>>> import numpy as np
>>> np.set_printoptions(precision=2, suppress=True, linewidth=160, sign=" ")
>>> feats = np.loadtxt("dump.csv", delimiter=",")
>>> feats
array([[ 4.,  1.,  0.],
       [ 0.,  4.,  1.],
       [ 0.,  0.,  4.]])
>>> q, Rm = np.linalg.qr(feats)
>>> abs(Rm[0, 0]), np.round(np.linalg.norm(feats[:, 0]), 2)
(np.float64(4.0), np.float64(4.0))
>>> np.abs(np.diag(Rm))
array([ 4.,  4.,  4.])
>>> Rm
array([[ 4.,  1.,  0.],
       [ 0.,  4.,  1.],
       [ 0.,  0.,  4.]])
>>> np.trace(q @ q.T)
np.float64(3.0)
>>> np.allclose(Rm.T @ Rm, feats.T @ feats)
True
>>> (Rm - Rm.T) / 2
array([[ 0. ,  0.5,  0. ],
       [-0.5,  0. ,  0.5],
       [ 0. , -0.5,  0. ]])
>>> np.sort(np.abs(np.linalg.eigvals(Rm)))
array([ 4.,  4.,  4.])
>>> print(np.allclose(Rm, Rm.T))
False
>>> w, evecs = np.linalg.eig(feats)
>>> print(feats @ evecs[:, 0] - w[0] * evecs[:, 0])
[ 0.  0.  0.]
>>> np.sort(np.linalg.eigvals(np.linalg.inv(feats)))
array([ 0.25,  0.25,  0.25])
>>> np.sort(np.linalg.eigvals(feats.T))
array([ 4.,  4.,  4.])
>>> np.prod(w)
np.float64(64.0)
>>> data = np.load("case17.npy")
>>> data
array([[ 1,  0],
       [ 0,  1]])
>>> data @ data.T
array([[ 1,  0],
       [ 0,  1]])
>>> data[:, 1] @ data[:, 0]
np.int64(0)
>>> np.linalg.pinv(data)
array([[ 1.,  0.],
       [ 0.,  1.]])
>>> hat = np.triu(np.array([[9, 7], [0, 6]]), 1) + np.eye(2)
>>> B = hat @ data @ np.linalg.inv(hat)
>>> hat @ data - data @ hat
array([[ 0.,  0.],
       [ 0.,  0.]])
>>> print(np.linalg.matrix_rank(B))
2
>>> np.poly(B)
array([ 1., -2.,  1.])
